$ ipython --no-banner

In [1]: import numpy as np

In [2]: np.set_printoptions(suppress=True, linewidth=120)

In [3]: E = np.array([[30.0, 25.0, 5.0, 0.0],
   ...:     [25.0, 30.0, 5.0, 0.0],
   ...:     [5.0, 5.0, 6.0, 0.0],
   ...:     [0.0, 0.0, 0.0, 5.0]])

In [4]: E
Out[4]: 
array([[30., 25.,  5.,  0.],
       [25., 30.,  5.,  0.],
       [ 5.,  5.,  6.,  0.],
       [ 0.,  0.,  0.,  5.]])

In [5]: vec = np.ones(4)

In [6]: for _ in range(7):
   ...:     vec = E @ vec
   ...:     vec /= np.linalg.norm(vec)
   ...:     print(round(vec @ E @ vec, 2))
   ...: 
55.72
56.0
56.0
56.0
56.0
56.0
56.0

In [7]: round(np.linalg.eigvalsh(E)[-1], 2)
Out[7]: np.float64(56.0)

In [8]: vec.round(2) + 0
Out[8]: array([0.7 , 0.7 , 0.14, 0.  ])

In [9]: O, V = np.linalg.qr(E[:, :3])[0], np.linalg.qr(E[:, 3:])[0]

In [10]: sv = np.linalg.svd(O.T @ V, compute_uv=False)

In [11]: sv
Out[11]: array([0.])

In [12]: (sv > 0.9).sum()
Out[12]: np.int64(0)

In [13]: O, r_ = np.linalg.qr(E)

In [14]: round(abs(r_[0, 0]), 2), round(np.linalg.norm(E[:, 0]), 2)
Out[14]: (np.float64(39.37), np.float64(39.37))

In [15]: np.allclose(r_.T @ r_, E.T @ E)
Out[15]: True

In [16]: out = E[0, 0] * E[1:] - np.outer(E[1:, 0], E[0])

In [17]: out
Out[17]: 
array([[  0., 275.,  25.,   0.],
       [  0.,  25., 155.,   0.],
       [  0.,   0.,   0., 150.]])

In [18]: np.linalg.matrix_rank(out), np.linalg.matrix_rank(E)
Out[18]: (np.int64(3), np.int64(4))

In [19]: np.flatnonzero(~out.round(6).any(axis=1))
Out[19]: array([], dtype=int64)

In [20]: mat = np.load("mat.npy")

In [21]: mat
Out[21]: 
array([[2., 2., 0., 0.],
       [2., 0., 2., 0.],
       [0., 2., 1., 2.],
       [0., 0., 2., 2.]])

In [22]: [round(float(np.linalg.det(mat[:i, :i])), 2) + 0 for i in range(1, 5)]
Out[22]: [2.0, -4.0, -12.0, -8.0]

In [23]: ev, V = np.linalg.eig(mat)

In [24]: np.round(np.sort(np.linalg.eigvals(np.linalg.inv(mat))), 2)
Out[24]: array([-0.41,  0.23,  0.35,  3.83])

In [25]: np.round(np.sort(np.linalg.eigvals(mat.T)), 2)
Out[25]: array([-2.46,  0.26,  2.9 ,  4.3 ])

In [26]: np.round(np.sort(np.linalg.eigvals(mat @ mat)), 2)
Out[26]: array([ 0.07,  6.05,  8.39, 18.49])

In [27]: arr = np.array([[0.2, -2.1, 0.7], [2.1, 0.7, -0.9], [-0.7, 0.0, -0.8]])

In [28]: arr
Out[28]: 
array([[ 0.2, -2.1,  0.7],
       [ 2.1,  0.7, -0.9],
       [-0.7,  0. , -0.8]])

In [29]: hat = np.triu(np.array([[-3, -1, 3], [-3, -2, -2], [3, -1, -1]]), 1) + np.eye(3)

In [30]: out = hat @ arr @ np.linalg.inv(hat)

In [31]: np.round(hat @ arr - arr @ hat, 2)
Out[31]: 
array([[-4.2, -0.5, -6.3],
       [ 1.4,  2.1, -3.3],
       [ 0. , -0.7,  2.1]])

In [32]: out.round(2)
Out[32]: 
array([[-4. , -6.8, -2.4],
       [ 3.5,  4.2, -1.4],
       [-0.7, -0.7, -0.1]])

In [33]: round(np.linalg.det(out), 2)
Out[33]: np.float64(-4.62)

In [34]: np.round(np.trace(out), 2), np.round(np.trace(arr), 2)
Out[34]: (np.float64(0.1), np.float64(0.1))
